% python3 -q
>>> import numpy as np
>>> np.set_printoptions(suppress=True, linewidth=140)
>>> rd = lambda a: np.round(a, 1) + 0
>>> feats = np.load("run14.npy")
>>> print(feats)
[[ 1 -9  0  0]
 [ 0  2  0  0]
 [ 0  0  0  0]
 [ 0  0  0  1]]
>>> r = np.linalg.matrix_rank(feats)
>>> print(r)
3
>>> ns = np.linalg.svd(feats)[2][r:].T
>>> print(ns @ ns.T)
[[0. 0. 0. 0.]
 [0. 0. 0. 0.]
 [0. 0. 1. 0.]
 [0. 0. 0. 0.]]
>>> print(ns.shape)
(4, 1)
>>> print(np.allclose(feats @ ns, 0))
True
>>> print([int(np.linalg.matrix_rank(feats[:, :j + 1])) for j in range(4)])
[1, 2, 2, 3]
>>> print(np.linalg.matrix_rank(feats, rtol=0.1))
2
>>> print([round(float(x), 1) for x in np.linalg.svd(feats, compute_uv=False)[:3]])
[9.3, 1.0, 0.2]
>>> other = np.array([[0, 0, 0], [2, 1, 1]])
>>> cent = np.kron(other, feats)
>>> print(cent.shape)
(8, 12)
>>> print(cent)
[[  0   0   0   0   0   0   0   0   0   0   0   0]
 [  0   0   0   0   0   0   0   0   0   0   0   0]
 [  0   0   0   0   0   0   0   0   0   0   0   0]
 [  0   0   0   0   0   0   0   0   0   0   0   0]
 [  2 -18   0   0   1  -9   0   0   1  -9   0   0]
 [  0   4   0   0   0   2   0   0   0   2   0   0]
 [  0   0   0   0   0   0   0   0   0   0   0   0]
 [  0   0   0   2   0   0   0   1   0   0   0   1]]
>>> J = np.load("a.npy")
>>> print(J)
[[ 0.4 -1.4  2.5]
 [ 1.  -1.2  2.1]
 [-2.7  2.4  1.4]
 [-0.7  0.2  4.8]
 [ 1.4  6.4  6.9]
 [ 2.6  8.8 -0.6]
 [ 1.6 -1.3 -1.3]
 [-2.5 -2.7  4.5]
 [ 1.  -7.4 -3.9]
 [ 3.7 -3.7  1.7]
 [-4.4  8.3 -4.6]
 [-1.6  4.5  4.2]]
>>> d = np.linalg.norm(J[:, None] - J[None], axis=-1)
>>> print(d[0].round(6).argsort(kind="stable")[:4])
[0 1 3 7]
>>> print(rd(np.linalg.norm(J, axis=1)))
[ 2.9  2.6  3.9  4.9  9.5  9.2  2.4  5.8  8.4  5.5 10.5  6.4]
>>> print(rd(np.linalg.norm(J - J.mean(axis=0), axis=1)))
[ 2.7  2.6  3.   3.5  7.7  8.4  4.   5.4 10.1  6.1 10.4  4.7]
>>> print(d.mean(axis=1).argmax())
10
>>> print(np.unravel_index(d.round(6).argmax(), d.shape))
(np.int64(4), np.int64(8))
>>> print(np.linalg.matrix_rank(d ** 2))
5
>>> other = J / np.linalg.norm(J, axis=1, keepdims=True)
>>> C2 = other @ other.T
>>> print(rd(np.degrees(np.arccos(np.clip(C2[2, 6], -1, 1)))))
168.7
>>> arr = np.array([[1.7, -6.0, -3.8, 6.0],
...     [4.6, -5.0, -8.0, 7.0],
...     [3.3, -8.3, -5.8, 9.4],
...     [2.7, 0.9, -4.0, 1.5]])
>>> print(arr)
[[ 1.7 -6.  -3.8  6. ]
 [ 4.6 -5.  -8.   7. ]
 [ 3.3 -8.3 -5.8  9.4]
 [ 2.7  0.9 -4.   1.5]]
>>> x0 = np.array([1, 0, 3, 1])
>>> target = arr @ x0
>>> coef, lr = np.zeros(4), 1 / np.linalg.norm(arr, 2) ** 2
>>> for i in range(15):
...     coef -= lr * arr.T @ (arr @ coef - target)
...     if i % 5 == 0: print(i, round(np.linalg.norm(arr @ coef - target), 1))
... 
0 8.2
5 6.0
10 4.4
>>> print(rd(coef))
[-0.6 -0.3  1.  -0.2]
>>> rng = np.random.default_rng(990240)
>>> idx = rng.permutation(4)
>>> print(idx)
[0 1 2 3]
>>> other = arr[idx][:, idx]
>>> print(np.diag(other))
[ 1.7 -5.  -5.8  1.5]
>>> print(np.allclose(other, arr))
True
>>> print(rd(np.linalg.det(other)), rd(np.linalg.det(arr[idx])))
10.1 10.1
>>> print(other)
[[ 1.7 -6.  -3.8  6. ]
 [ 4.6 -5.  -8.   7. ]
 [ 3.3 -8.3 -5.8  9.4]
 [ 2.7  0.9 -4.   1.5]]
>>> q = arr.astype(float).copy()
>>> for j in range(4):
...     q[:, j] -= q[:, :j] @ (q[:, :j].T @ q[:, j])
...     q[:, j] /= np.linalg.norm(q[:, j])
... 
>>> print(rd(q.T @ q))
[[1. 0. 0. 0.]
 [0. 1. 0. 0.]
 [0. 0. 1. 0.]
 [0. 0. 0. 1.]]
>>> print(rd(q))
[[ 0.3 -0.5 -0.6  0.5]
 [ 0.7  0.2 -0.3 -0.6]
 [ 0.5 -0.5  0.7  0.1]
 [ 0.4  0.6  0.1  0.6]]
>>> m1 = np.load("out6.npy")
>>> print(m1)
[[ 1  0  3  1]
 [-2  0 -6 -2]
 [ 1  0  3  1]]
>>> # row 2 repeats row 0
>>> other = m1 / np.sqrt((m1 ** 2).mean(axis=1, keepdims=True))
>>> print(rd(np.linalg.norm(other, axis=1)))
[2. 2. 2.]
